$ ipython --no-banner

In [1]: import numpy as np

In [2]: import numpy.linalg as la

In [3]: np.set_printoptions(suppress=True, linewidth=160)

In [4]: mat = np.vander(np.arange(5) - 2, 4, increasing=True)

In [5]: mat
Out[5]: 
array([[ 1, -2,  4, -8],
       [ 1, -1,  1, -1],
       [ 1,  0,  0,  0],
       [ 1,  1,  1,  1],
       [ 1,  2,  4,  8]])

In [6]: out = np.c_[mat[:, :1] @ np.array([[1]]), np.array([4, 0, 5, 4, -1])]

In [7]: out
Out[7]: 
array([[ 1,  4],
       [ 1,  0],
       [ 1,  5],
       [ 1,  4],
       [ 1, -1]])

In [8]: la.matrix_rank(out)
Out[8]: np.int64(2)

In [9]: la.matrix_rank(np.c_[mat, out])
Out[9]: np.int64(5)

In [10]: np.round(la.lstsq(mat, out[:, 0])[0], 1) + 0
Out[10]: array([1., 0., 0., 0.])

In [11]: def softmax(z):
    ...:     e = np.exp(z - z.max(axis=-1, keepdims=True))
    ...:     return e / e.sum(axis=-1, keepdims=True)
    ...: 

In [12]: np.round(softmax(10 * mat[0]), 1) + 0
Out[12]: array([0., 0., 1., 0.])

In [13]: np.round(softmax(mat[0]), 1) + 0
Out[13]: array([0., 0., 1., 0.])

In [14]: np.round(softmax(mat).sum(axis=1), 1)
Out[14]: array([1., 1., 1., 1., 1.])

In [15]: S = mat @ mat.T / np.sqrt(4)

In [16]: np.round(softmax(S), 1) + 0
Out[16]: 
array([[1. , 0. , 0. , 0. , 0. ],
       [1. , 0. , 0. , 0. , 0. ],
       [0.2, 0.2, 0.2, 0.2, 0.2],
       [0. , 0. , 0. , 0. , 1. ],
       [0. , 0. , 0. , 0. , 1. ]])

In [17]: softmax(S).round(6).argmax(axis=1)
Out[17]: array([0, 0, 0, 4, 4])

In [18]: out = np.array([[1, 1, 1, 2], [1, 0, 2, 2], [0, 1, 1, 0], [1, 2, 0, 2]])

In [19]: Z = np.array([[3]])

In [20]: X = np.block([[out, np.array([[4], [5], [0], [-2]])], [np.zeros((1, 4)), Z]])

In [21]: X
Out[21]: 
array([[ 1.,  1.,  1.,  2.,  4.],
       [ 1.,  0.,  2.,  2.,  5.],
       [ 0.,  1.,  1.,  0.,  0.],
       [ 1.,  2.,  0.,  2., -2.],
       [ 0.,  0.,  0.,  0.,  3.]])

In [22]: U, sigma, vt = la.svd(X)

In [23]: vecs = vt[:(sigma > 1e-8).sum()]

In [24]: rng = np.random.default_rng(5591)

In [25]: x0 = X[1] + -2 * X[4] + rng.integers(2) * np.eye(5)[0]

In [26]: x0
Out[26]: array([ 1.,  0.,  2.,  2., -1.])

In [27]: np.round(vecs.T @ vecs, 1) + 0
Out[27]: 
array([[0.2, 0. , 0. , 0.4, 0. ],
       [0. , 1. , 0. , 0. , 0. ],
       [0. , 0. , 1. , 0. , 0. ],
       [0.4, 0. , 0. , 0.8, 0. ],
       [0. , 0. , 0. , 0. , 1. ]])

In [28]: round(la.norm(x0 - vecs.T @ vecs @ x0), 1)
Out[28]: np.float64(0.0)

In [29]: np.round(np.diag(vecs.T @ vecs), 1)
Out[29]: array([0.2, 1. , 1. , 0.8, 1. ])

In [30]: np.allclose(vecs.T @ vecs @ x0, x0)
Out[30]: True

In [31]: round(la.norm(X, 1), 1), np.round(la.norm(X, np.inf), 1)
Out[31]: (np.float64(14.0), np.float64(10.0))

In [32]: round(float(la.norm(X) ** 2 / la.norm(X, 2) ** 2), 1)
Out[32]: 1.3

In [33]: round(float(la.norm(X, 2)), 1)
Out[33]: 8.0

In [34]: round(float(la.norm(X[3], 1)), 1), np.round(la.norm(X[3], np.inf), 1)
Out[34]: (7.0, np.float64(2.0))

In [35]: la.norm(X, axis=1).argmax()
Out[35]: np.int64(1)

In [36]: round(float(la.eigvals(X).sum().real), 1)
Out[36]: 7.0

In [37]: np.round(la.eigvals(X), 1) + 0
Out[37]: array([ 4.4, -1.7,  0. ,  1.3,  3. ])

In [38]: np.round(np.poly(X), 1) + 0
Out[38]: array([  1.,  -7.,   8.,  22., -30.,   0.])

In [39]: np.einsum("ij,ji->", X, X)
Out[39]: np.float64(33.0)

In [40]: U, sigma, vt = la.svd(X, full_matrices=False)

In [41]: np.round(U.T @ X @ vt.T, 1) + 0
Out[41]: 
array([[8. , 0. , 0. , 0. , 0. ],
       [0. , 3.8, 0. , 0. , 0. ],
       [0. , 0. , 1.2, 0. , 0. ],
       [0. , 0. , 0. , 1. , 0. ],
       [0. , 0. , 0. , 0. , 0. ]])

In [42]: np.round(U.T @ U, 1) + 0
Out[42]: 
array([[1., 0., 0., 0., 0.],
       [0., 1., 0., 0., 0.],
       [0., 0., 1., 0., 0.],
       [0., 0., 0., 1., 0.],
       [0., 0., 0., 0., 1.]])

In [43]: np.sqrt((sigma ** 2).sum()), round(float(la.norm(X)), 1)
Out[43]: (np.float64(9.0), 9.0)

In [44]: np.round(np.cumsum(sigma ** 2) / np.sum(sigma ** 2), 1)
Out[44]: array([0.8, 1. , 1. , 1. , 1. ])

In [45]: (sigma > 1e-8).sum()
Out[45]: np.int64(4)

In [46]: np.abs(U[:, 0]).round(6).argmax()
Out[46]: np.int64(1)

In [47]: np.round(sigma / sigma[0], 1) + 0
Out[47]: array([1. , 0.5, 0.2, 0.1, 0. ])

In [48]: la.lstsq(X[:-1].T, X[-1])[2]
Out[48]: np.int32(4)

In [49]: np.unique(X.round(6), axis=0).shape
Out[49]: (5, 5)

In [50]: m1 = -2 * np.eye(6) + np.ones((6, 6))

In [51]: m1
Out[51]: 
array([[-1.,  1.,  1.,  1.,  1.,  1.],
       [ 1., -1.,  1.,  1.,  1.,  1.],
       [ 1.,  1., -1.,  1.,  1.,  1.],
       [ 1.,  1.,  1., -1.,  1.,  1.],
       [ 1.,  1.,  1.,  1., -1.,  1.],
       [ 1.,  1.,  1.,  1.,  1., -1.]])

In [52]: O, vecs = la.qr(m1[:, :1])[0], la.qr(m1[:, 1:])[0]

In [53]: sigma = la.svd(O.T @ vecs, compute_uv=False)

In [54]: np.round(np.degrees(np.arccos(sigma.clip(0, 1))), 1)
Out[54]: array([60.8])

In [55]: w, vecs = la.eigh(m1)

In [56]: x0 = np.array([-4, -6, 6, -2, -6, -7])

In [57]: np.round(vecs * np.maximum(w, 0) @ vecs.T, 1)
Out[57]: 
array([[0.7, 0.7, 0.7, 0.7, 0.7, 0.7],
       [0.7, 0.7, 0.7, 0.7, 0.7, 0.7],
       [0.7, 0.7, 0.7, 0.7, 0.7, 0.7],
       [0.7, 0.7, 0.7, 0.7, 0.7, 0.7],
       [0.7, 0.7, 0.7, 0.7, 0.7, 0.7],
       [0.7, 0.7, 0.7, 0.7, 0.7, 0.7]])

In [58]: np.fft.fft(m1[0])
Out[58]: array([ 4.+0.j, -2.+0.j, -2.+0.j, -2.+0.j, -2.+0.j, -2.+0.j])

In [59]: (m1 @ m1)[0]
Out[59]: array([6., 2., 2., 2., 2., 2.])

In [60]: w, vecs = la.eigh(m1)

In [61]: np.round(la.svd(m1, compute_uv=False), 1)
Out[61]: array([4., 2., 2., 2., 2., 2.])

In [62]: np.round(vecs.T @ m1 @ vecs, 1) + 0
Out[62]: 
array([[-2.,  0.,  0.,  0.,  0.,  0.],
       [ 0., -2.,  0.,  0.,  0.,  0.],
       [ 0.,  0., -2.,  0.,  0.,  0.],
       [ 0.,  0.,  0., -2.,  0.,  0.],
       [ 0.,  0.,  0.,  0., -2.,  0.],
       [ 0.,  0.,  0.,  0.,  0.,  4.]])

In [63]: w.round(1)
Out[63]: array([-2., -2., -2., -2., -2.,  4.])

In [64]: np.round(w.sum(), 1), np.trace(m1)
Out[64]: (np.float64(-6.0), np.float64(-6.0))

In [65]: out = np.array([[2, 3, -3, 2],
    ...:     [0, 0, 2, 3],
    ...:     [2, 2, -3, 1],
    ...:     [1, -2, 1, 0],
    ...:     [1, -1, -2, -3],
    ...:     [2, 0, 1, 0],
    ...:     [0, -3, -2, 3],
    ...:     [-2, 1, 1, -3]])

In [66]: Z = np.array([[5, 3, 7, -3, -5, 3],
    ...:     [-5, 2, -5, 1, -4, 0],
    ...:     [-9, -1, 7, 1, 0, -2],
    ...:     [7, -8, -7, -9, -7, -7]])

In [67]: A = out @ Z

In [68]: A
Out[68]: 
array([[ 36,  -1, -36, -24, -36,  -2],
       [  3, -26,  -7, -25, -21, -25],
       [ 34,   5, -24, -16, -25,   5],
       [  6,  -2,  24,  -4,   3,   1],
       [  7,  27,  19,  21,  20,  28],
       [  1,   5,  21,  -5, -10,   4],
       [ 54, -28, -20, -32,  -9, -17],
       [-45,  19,   9,  35,  27,  13]])

In [69]: U, sigma, vt = la.svd(A)

In [70]: np.argmax(sigma[:-1] / (sigma[1:] + 1e-6)) + 1
Out[70]: np.int64(4)

In [71]: sigma.round(1) + 0
Out[71]: array([132.2,  57. ,  44.2,  31.2,   0. ,   0. ])

In [72]: out = U[:, :4] @ np.diag(sigma[:4]) @ vt[:4]

In [73]: round(np.abs(A - out).max(), 1)
Out[73]: np.float64(0.0)

In [74]: la.matrix_rank(A, rtol=0.05)
Out[74]: np.int64(4)

In [75]: out.round(1)
Out[75]: 
array([[ 36.,  -1., -36., -24., -36.,  -2.],
       [  3., -26.,  -7., -25., -21., -25.],
       [ 34.,   5., -24., -16., -25.,   5.],
       [  6.,  -2.,  24.,  -4.,   3.,   1.],
       [  7.,  27.,  19.,  21.,  20.,  28.],
       [  1.,   5.,  21.,  -5., -10.,   4.],
       [ 54., -28., -20., -32.,  -9., -17.],
       [-45.,  19.,   9.,  35.,  27.,  13.]])

In [76]: la.matrix_rank(out)
Out[76]: np.int64(4)

In [77]: U, sigma, vt = la.svd(A)

In [78]: vecs = vt[:(sigma > 1e-8).sum()]

In [79]: x0 = A[2] + -2 * A[4] + rng.integers(2) * np.eye(6)[2]

In [80]: x0
Out[80]: array([ 20., -49., -62., -58., -65., -51.])

In [81]: round(float(la.norm(x0 - vecs.T @ vecs @ x0)), 1)
Out[81]: 0.0

In [82]: np.round(vecs.T @ vecs, 1) + 0
Out[82]: 
array([[ 0.9,  0. ,  0. , -0.2,  0.1,  0.2],
       [ 0. ,  0.5,  0. ,  0.2, -0.2,  0.4],
       [ 0. ,  0. ,  1. , -0.1,  0. ,  0.1],
       [-0.2,  0.2, -0.1,  0.3,  0.3,  0.2],
       [ 0.1, -0.2,  0. ,  0.3,  0.8,  0. ],
       [ 0.2,  0.4,  0.1,  0.2,  0. ,  0.4]])

In [83]: rank = la.matrix_rank(A)

In [84]: rank
Out[84]: np.int64(4)

In [85]: N = la.svd(A)[2][rank:].T

In [86]: np.round(A @ N, 1) + 0
Out[86]: 
array([[0., 0.],
       [0., 0.],
       [0., 0.],
       [0., 0.],
       [0., 0.],
       [0., 0.],
       [0., 0.],
       [0., 0.]])

In [87]: np.all(la.eigvalsh(m1) > 0)
Out[87]: np.False_

In [88]: round(float(la.eigvalsh(m1).min()), 1)
Out[88]: -2.0

In [89]: [round(float(la.det(m1[:i, :i])), 2) + 0 for i in range(1, 7)]
Out[89]: [-1.0, 0.0, 4.0, -16.0, 48.0, -128.0]

In [90]: K = np.load("block6.npy")

In [91]: K
Out[91]: 
array([[  0.3,  -9. ,   0.3,   0.6,   1.3,   0.9,   0.8,   1.3,   0.3,  -0.9],
       [ -0.4,  -7. ,   0.4,  -1.3,  -0.1,   0.4,  -0.9,   1.6,  -1. ,   0.3],
       [  0.3,  17. ,  -0.4,   2. ,   1.5,  -0.9,   0.2,  -0.3,  -0.4,   0.6],
       [  0.7,  -1. ,   1.3,   1.2,   0.5,  -0.4,  -1.7,  -0.2,  -1.2,  -0.2],
       [  1.2,   5. ,  -0.1,   0.8,  -0.3,   0.5,  -1.6,   0.7,  -1.8,  -1. ],
       [  0.6, -15. ,  -0.5,   0. ,   0.3,   0.5,  -0.7,   0.8,   0.2,   1.9],
       [ -0.3,   5. ,  -1.3,  -1.4,   0.2,   2.1,  -0.8,   0.6,   1.3,  -0.2],
       [ -1.2, -14. ,  -1. ,   1.5,  -1.4,   1.4,   1.3,   0.2,   0.1,   1.3],
       [ -0.6,  13. ,  -0.1,  -0.7,   0. ,   0.6,  -0.7,  -0.2,  -1.2,  -1.1],
       [ -0.6,  16. ,  -0.5,   0.6,  -0.6,  -0.5,  -1.6,  -0.5,   0.5,  -1. ]])

In [92]: labels = rng.permutation(10)

In [93]: labels
Out[93]: array([0, 9, 2, 5, 8, 7, 4, 6, 3, 1])

In [94]: out = K[labels][:, labels]

In [95]: out
Out[95]: 
array([[  0.3,  -0.9,   0.3,   0.9,   0.3,   1.3,   1.3,   0.8,   0.6,  -9. ],
       [ -0.6,  -1. ,  -0.5,  -0.5,   0.5,  -0.5,  -0.6,  -1.6,   0.6,  16. ],
       [  0.3,   0.6,  -0.4,  -0.9,  -0.4,  -0.3,   1.5,   0.2,   2. ,  17. ],
       [  0.6,   1.9,  -0.5,   0.5,   0.2,   0.8,   0.3,  -0.7,   0. , -15. ],
       [ -0.6,  -1.1,  -0.1,   0.6,  -1.2,  -0.2,   0. ,  -0.7,  -0.7,  13. ],
       [ -1.2,   1.3,  -1. ,   1.4,   0.1,   0.2,  -1.4,   1.3,   1.5, -14. ],
       [  1.2,  -1. ,  -0.1,   0.5,  -1.8,   0.7,  -0.3,  -1.6,   0.8,   5. ],
       [ -0.3,  -0.2,  -1.3,   2.1,   1.3,   0.6,   0.2,  -0.8,  -1.4,   5. ],
       [  0.7,  -0.2,   1.3,  -0.4,  -1.2,  -0.2,   0.5,  -1.7,   1.2,  -1. ],
       [ -0.4,   0.3,   0.4,   0.4,  -1. ,   1.6,  -0.1,  -0.9,  -1.3,  -7. ]])

In [96]: np.allclose(out, K)
Out[96]: False
